% ipython --no-banner

In [1]: import numpy as np

In [2]: from numpy import linalg as LA

In [3]: np.set_printoptions(precision=3, suppress=True, linewidth=200)

In [4]: def tidy(a):
   ...:     return np.round(a, 3) + 0
   ...: 

In [5]: X = np.loadtxt("m.csv", delimiter=",")

In [6]: print(tidy(X))
[[ 0.912 -0.14   0.246]
 [-0.14   0.022 -0.038]
 [ 0.246 -0.038  0.066]]

In [7]: vals, vecs = LA.eigh(X)

In [8]: np.abs(vecs[:, -1]).round(6).argmax()
Out[8]: np.int64(0)

In [9]: tidy(LA.svd(X, compute_uv=False))
Out[9]: array([1., 0., 0.])

In [10]: tidy(vals)
Out[10]: array([0., 0., 1.])

In [11]: tidy(vecs.T @ vecs)
Out[11]: 
array([[1., 0., 0.],
       [0., 1., 0.],
       [0., 0., 1.]])

In [12]: tidy(vecs @ np.diag(vals) @ vecs.T)
Out[12]: 
array([[ 0.912, -0.14 ,  0.246],
       [-0.14 ,  0.022, -0.038],
       [ 0.246, -0.038,  0.066]])

In [13]: x = np.array([1, 2, 2])

In [14]: tidy((x - X @ x) @ (X @ x))
Out[14]: np.float64(0.0)

In [15]: tidy(np.trace(X))
Out[15]: np.float64(1.0)

In [16]: tidy(np.eye(3) - X)
Out[16]: 
array([[ 0.088,  0.14 , -0.246],
       [ 0.14 ,  0.978,  0.038],
       [-0.246,  0.038,  0.934]])

In [17]: tidy(X @ X @ x)
Out[17]: array([ 1.123, -0.173,  0.302])

In [18]: Uu, s, Vt = LA.svd(X)

In [19]: tidy(s)
Out[19]: array([1., 0., 0.])

In [20]: M2 = Uu[:, :1] @ np.diag(s[:1]) @ Vt[:1]

In [21]: tidy(np.abs(X - M2).max())
Out[21]: np.float64(0.0)

In [22]: tidy(M2)
Out[22]: 
array([[ 0.912, -0.14 ,  0.246],
       [-0.14 ,  0.022, -0.038],
       [ 0.246, -0.038,  0.066]])

In [23]: tidy(LA.norm(X - M2, 2)), tidy(s[1])
Out[23]: (np.float64(0.0), np.float64(0.0))

In [24]: W0 = np.load("sample12.npy")

In [25]: print(W0)
[[0 0 1 0]
 [0 0 0 0]
 [1 0 0 0]
 [0 0 0 0]]

In [26]: Uu, s, Vt = LA.svd(W0)

In [27]: print(s)
[1. 1. 0. 0.]

In [28]: M2 = Uu[:, :2] @ np.diag(s[:2]) @ Vt[:2]

In [29]: tidy(LA.norm(W0 - M2, 2)), s[2]
Out[29]: (np.float64(0.0), np.float64(0.0))

In [30]: LA.matrix_rank(W0, rtol=0.05)
Out[30]: np.int64(2)

In [31]: LA.matrix_rank(M2)
Out[31]: np.int64(2)

In [32]: tidy(LA.norm(W0 - M2) / LA.norm(W0))
Out[32]: np.float64(0.0)
